% python3 -q
>>> import numpy as np
>>> from numpy import linalg as LA
>>> np.set_printoptions(precision=3, suppress=True, linewidth=120)
>>> tidy = lambda a: np.round(a, 3) + 0
>>> A = np.load("m.npy")
>>> print(A)
[[  6   8   6   6   5   7   2   8   1   6   3   2   4]
 [  2  13   0   0   3   8   9   8   0   1   4   2   1]
 [  9   0   6   1   9   1   0   2   7   4   2   3   3]
 [  1   0   2  18   8   8   1   8   4   0   6   8   6]
 [  7   3   4   6  -5   9   6   5   0   4   6   2   9]
 [  0   6   3   8   0  13   5   6   3   7   6   7   9]
 [  7   2   3   3   5   3 -10   2   4   1   6   9   8]
 [  4   9   7   4   5   3   9  -6   6   6   1   2   2]
 [  8   9   1   6   0   3   0   6  -3   5   2   5   7]
 [  6   4   2   8   5   9   6   4   1   3   1   3   6]
 [  6   2   0   3   7   0   3   3   2   3   6   1   9]
 [  2   8   5   6   3   5   5   6   6   1   7 -15   5]
 [  7   6   0   9   2   2   9   5   7   7   4   0  -9]]
>>> rng = np.random.default_rng(3915)
>>> idx = rng.permutation(13)
>>> print(idx)
[ 5  1 12 10  8  3 11  2  9  6  4  7  0]
>>> other = A[idx][:, idx]
>>> print(tidy(np.sort(np.abs(LA.eigvals(other)))))
[ 3.077  7.449  7.449  7.53   7.53   7.889  7.889 10.425 11.396 15.191 18.432 18.432 55.678]
>>> other = LA.invert(A)
Traceback (most recent call last):
  File "<python-input-11>", line 1, in <module>
    other = LA.invert(A)
            ^^^^^^^^^
AttributeError: module 'numpy.linalg' has no attribute 'invert'
>>> other = LA.inv(A)
>>> print(tidy(LA.slogdet(A)[0]))
1.0
>>> print(tidy(LA.cond(A)))
39.208
>>> print(np.allclose(other, A.T))
False
>>> r0, g = A[3], A[12]
>>> print(r0 @ r0)
674
>>> print(r0 @ g)
248
>>> pr = (r0 @ g) / (r0 @ r0) * r0
>>> print(tidy((g - pr) @ r0))
0.0
>>> print(tidy(g - pr))
[  6.632   6.     -0.736   2.377  -0.944  -0.944   8.632   2.056   5.528   7.      1.792  -2.944 -11.208]
>>> print(LA.matrix_rank(np.outer(r0, g)))
1
>>> r0 = np.array([1, 2, 2, -1, 2, -1, 0, 0, 2, 2, -1, 2, 1])
>>> other = A + np.outer(r0, np.eye(13)[4])
>>> print(tidy(LA.det(other) / LA.det(A)), tidy(1 + LA.solve(A, r0)[4]))
0.733 0.733
>>> print(LA.matrix_rank(LA.inv(other) - LA.inv(A), tol=1e-8))
1
>>> F = np.loadtxt("w.csv", delimiter=",")
>>> print(F)
[[ 0.26  -0.036 -3.37  -2.897  0.32  -0.147]
 [-0.615  0.347 -2.985 -2.829  0.156  0.373]
 [ 0.448 -0.312 -2.782 -2.755 -0.523 -0.001]
 [-0.498  0.025 -2.563 -2.828 -0.13   0.201]
 [ 0.326  0.384 -2.362 -2.853 -0.484  0.252]
 [ 0.162  0.368 -3.063 -3.059  0.814  0.717]
 [ 0.275  0.184 -2.916 -3.103  0.287 -0.238]
 [ 0.78   0.233 -3.277 -2.606  0.264 -0.061]
 [ 0.363  0.183 -2.822 -3.522  0.137  0.229]
 [-1.85   1.377  0.153 -0.375 -3.197  2.793]
 [-2.054  1.026  0.092 -0.121 -3.095  2.848]
 [-1.798  1.012  0.284 -0.472 -3.126  3.118]
 [-2.574  1.724 -0.098 -0.212 -3.096  3.238]
 [-1.908  0.73  -0.172 -0.157 -2.738  2.993]
 [-1.891  0.815  0.387  0.257 -2.989  3.569]
 [-2.577  0.536 -0.012  0.166 -3.324  3.308]
 [-2.023  1.312 -0.407  0.097 -3.131  2.484]
 [-2.311  1.011 -0.223 -0.397 -2.818  3.191]
 [-1.063 -2.935  0.926 -2.766  1.13  -2.406]
 [-0.731 -2.974  1.109 -3.118  1.388 -2.881]
 [-1.087 -3.29   1.144 -2.984  0.907 -2.549]
 [-0.522 -2.578  1.355 -3.145  0.744 -2.969]
 [-1.402 -2.941  1.364 -3.359  0.771 -3.27 ]
 [-0.893 -2.654  1.158 -3.748  1.036 -2.657]
 [-1.307 -3.17   1.525 -3.233  1.026 -3.032]
 [-1.11  -3.146  1.051 -3.052  0.662 -2.977]
 [-1.205 -3.453  1.203 -2.997  1.426 -3.442]]
>>> x0 = np.array([0, -3, 3, 3, 1, 2])
>>> rhs = F @ x0
>>> print(tidy(LA.lstsq(F, rhs)[0]))
[ 0. -3.  3.  3.  1.  2.]
>>> print(tidy(LA.pinv(F) @ F))
[[1. 0. 0. 0. 0. 0.]
 [0. 1. 0. 0. 0. 0.]
 [0. 0. 1. 0. 0. 0.]
 [0. 0. 0. 1. 0. 0.]
 [0. 0. 0. 0. 1. 0.]
 [0. 0. 0. 0. 0. 1.]]
>>> rhs = rhs + 0.05 * rng.normal(size=27)
>>> print(tidy(rhs))
[-18.636 -17.567 -16.201 -15.979 -16.767 -17.229 -18.743 -18.202 -18.964  -2.419  -0.577  -0.488  -2.774  -0.023
   3.647   2.16   -3.059  -1.377  -0.415  -1.419   0.179  -2.91   -2.941  -4.084  -0.692  -1.844  -0.465]
>>> c, *_ = LA.lstsq(F, rhs)
>>> print(tidy(LA.norm(rhs - F @ c)))
0.157
>>> print(tidy(F.T @ (rhs - F @ c)))
[0. 0. 0. 0. 0. 0.]
>>> print(tidy(c))
[ 0.008 -3.019  2.99   3.006  1.004  2.008]
>>> Xc = F - F.mean(axis=0)
>>> U, sv, Vh = LA.svd(Xc, full_matrices=False)
>>> print(tidy(Xc.mean(axis=0)))
[0. 0. 0. 0. 0. 0.]
>>> print(LA.matrix_rank(Xc))
6
>>> print(tidy(Vh[0] * np.sign(Vh[0, np.abs(Vh[0]).argmax()])))
[-0.126  0.45  -0.122  0.34  -0.456  0.665]
>>> print(tidy(sv))
[19.091 10.932  1.72   1.564  1.428  1.049]
>>> print(np.abs(Vh[0]).argmax())
5
>>> feats = np.loadtxt("run9.csv", delimiter=",")
>>> print(feats)
[[ 0.8  1.2  0.9 -0.7 -0.4 -1.8 -2.3 -1.1 -1.4  0.1]
 [ 0.2  0.6  0.2 -0.6  0.8 -0.2 -1.7  0.  -0.1 -0.2]
 [-0.8 -0.4  0.5  0.9 -0.6  1.3 -1.3  1.3  0.7  0.4]
 [ 0.9  1.9  0.1  1.3  0.8 -0.7  0.2 -1.3  0.5  1.6]
 [-1.2  1.4  0.1 -1.7 -0.8  0.9 -0.2  1.8 -0.5  2.8]
 [-0.5 -1.5 -1.  -1.8 -0.1 -1.8  0.8 -0.5  0.1  0. ]
 [-1.   0.7  0.5  0.9  1.4 -0.6  0.8 -0.5  2.1  1.4]
 [ 1.   0.  -0.4 -0.6  0.6 -0.5  0.7  0.4 -0.8  0. ]
 [ 0.  -0.1 -1.5 -2.   0.  -2.1  0.3  0.6  0.9  0.4]
 [ 0.6 -1.3  0.2 -1.   2.2  0.8  0.8 -1.  -0.2  0. ]
 [-0.1  0.5 -1.5  1.  -1.  -0.5 -0.6  0.5  0.8 -0.4]]
>>> x0 = np.array([-2, 0, -1, 0, -2, 0, 0, 2, -1, 2])
>>> rhs = feats @ x0
>>> print(tidy(rhs))
[-2.3 -2.5  5.  -3.4 13.6  1.1 -1.6 -1.2  2.6 -7.6  3.1]
>>> rhs = rhs + 0.02 * rng.normal(size=11)
>>> print(tidy(rhs))
[-2.298 -2.505  5.006 -3.406 13.597  1.112 -1.629 -1.183  2.605 -7.616  3.068]
>>> c, *_ = LA.lstsq(feats, rhs)
>>> print(tidy(feats.T @ (rhs - feats @ c)))
[0. 0. 0. 0. 0. 0. 0. 0. 0. 0.]
>>> print(c.round())
[-2. -0. -1. -0. -2. -0.  0.  2. -1.  2.]
